>>> import numpy as np
>>> import numpy.linalg as la
>>> np.set_printoptions(precision=2, suppress=True, linewidth=160)
>>> m1 = np.array([[30, 0, 1, 1, 1],
...     [2, 2, 2, 1, 0],
...     [0, 2, 21, 0, 1],
...     [0, 2, 0, 22, 1],
...     [2, 1, 2, 1, -9]])
>>> w, V = la.eig(m1)
>>> np.round(np.prod(w), 2)
np.float64(-218716.0)
>>> w
array([-9.14,  1.69, 30.1 , 22.12, 21.22])
>>> np.round(m1 @ V[:, 0] - w[0] * V[:, 0], 2) + 0
array([0., 0., 0., 0., 0.])
>>> rng = np.random.default_rng(59)
>>> idx = rng.permutation(5)
>>> print(idx)
[2 3 4 0 1]
>>> M2 = m1[idx][:, idx]
>>> np.trace(M2)
np.int64(66)
>>> M2
array([[21,  0,  1,  0,  2],
       [ 0, 22,  1,  0,  2],
       [ 2,  1, -9,  2,  1],
       [ 1,  1,  1, 30,  0],
       [ 2,  1,  0,  2,  2]])
>>> print(np.sort(np.abs(la.eigvals(M2))))
[ 1.69  9.14 21.22 22.12 30.1 ]
>>> round(la.norm(m1, 2), 2)
np.float64(30.24)
>>> la.norm(m1, axis=1).argmax()
np.int64(0)
>>> la.norm(m1, axis=1)
array([30.05,  3.61, 21.12, 22.11,  9.54])
>>> np.round(la.norm(m1, "nuc"), 2)
np.float64(84.45)
>>> feats = np.array([[0.3, -0.7, 0.6],
...     [-0.2, -0.9, 0.8],
...     [0.8, 0.5, 0.3],
...     [-0.4, -0.6, 0.9],
...     [-0.6, -2.3, -1.2]])
>>> feats[:, 1] *= 5
>>> feats
array([[  0.3,  -3.5,   0.6],
       [ -0.2,  -4.5,   0.8],
       [  0.8,   2.5,   0.3],
       [ -0.4,  -3. ,   0.9],
       [ -0.6, -11.5,  -1.2]])
>>> proj = feats @ la.solve(feats.T @ feats, feats.T)
>>> np.round(la.eigvalsh(proj), 2) + 0
array([0., 0., 1., 1., 1.])
>>> np.allclose(proj @ proj, proj)
True
>>> np.diag(proj)
array([0.49, 0.41, 0.63, 0.52, 0.96])
>>> proj
array([[ 0.49,  0.28,  0.39,  0.09,  0.1 ],
       [ 0.28,  0.41, -0.03,  0.4 ,  0.04],
       [ 0.39, -0.03,  0.63, -0.26, -0.12],
       [ 0.09,  0.4 , -0.26,  0.52, -0.12],
       [ 0.1 ,  0.04, -0.12, -0.12,  0.96]])
>>> la.matrix_rank(np.eye(5) - proj)
np.int64(2)
>>> proj @ feats[:, 2]
array([ 0.6,  0.8,  0.3,  0.9, -1.2])
>>> x0 = np.array([1, -3, 0, 0, 2])
>>> print(proj @ x0)
[-0.16 -0.86  0.24 -1.33  1.91]
>>> (proj * x0).sum(axis=1)
array([-0.16, -0.86,  0.24, -1.33,  1.91])
>>> proj @ np.eye(5)[2]
array([ 0.39, -0.03,  0.63, -0.26, -0.12])
>>> print(la.norm(proj @ x0) <= la.norm(proj, 2) * la.norm(x0) + 1e-9)
True
>>> np.einsum("ij,j->i", proj, x0)
array([-0.16, -0.86,  0.24, -1.33,  1.91])
>>> np.sign((proj @ x0).round(6))
array([-1., -1.,  1., -1.,  1.])
>>> proj @ (2 * x0)
array([-0.32, -1.72,  0.48, -2.66,  3.83])
>>> M2 = feats + rng.integers(-2, 3, (5, 1)) @ rng.integers(-2, 3, (1, 3))
>>> print(M2)
[[-1.7 -5.5 -1.4]
 [ 3.8 -0.5  4.8]
 [-3.2 -1.5 -3.7]
 [ 1.6 -1.   2.9]
 [ 1.4 -9.5  0.8]]
>>> print(la.matrix_rank(M2 - feats, tol=1e-8))
1
>>> np.round(la.svd(M2 - feats, compute_uv=False), 2) + 0
array([11.49,  0.  ,  0.  ])
>>> M2 - feats
array([[-2., -2., -2.],
       [ 4.,  4.,  4.],
       [-4., -4., -4.],
       [ 2.,  2.,  2.],
       [ 2.,  2.,  2.]])
>>> np.abs(M2 - feats).sum(axis=1)
array([ 6., 12., 12.,  6.,  6.])
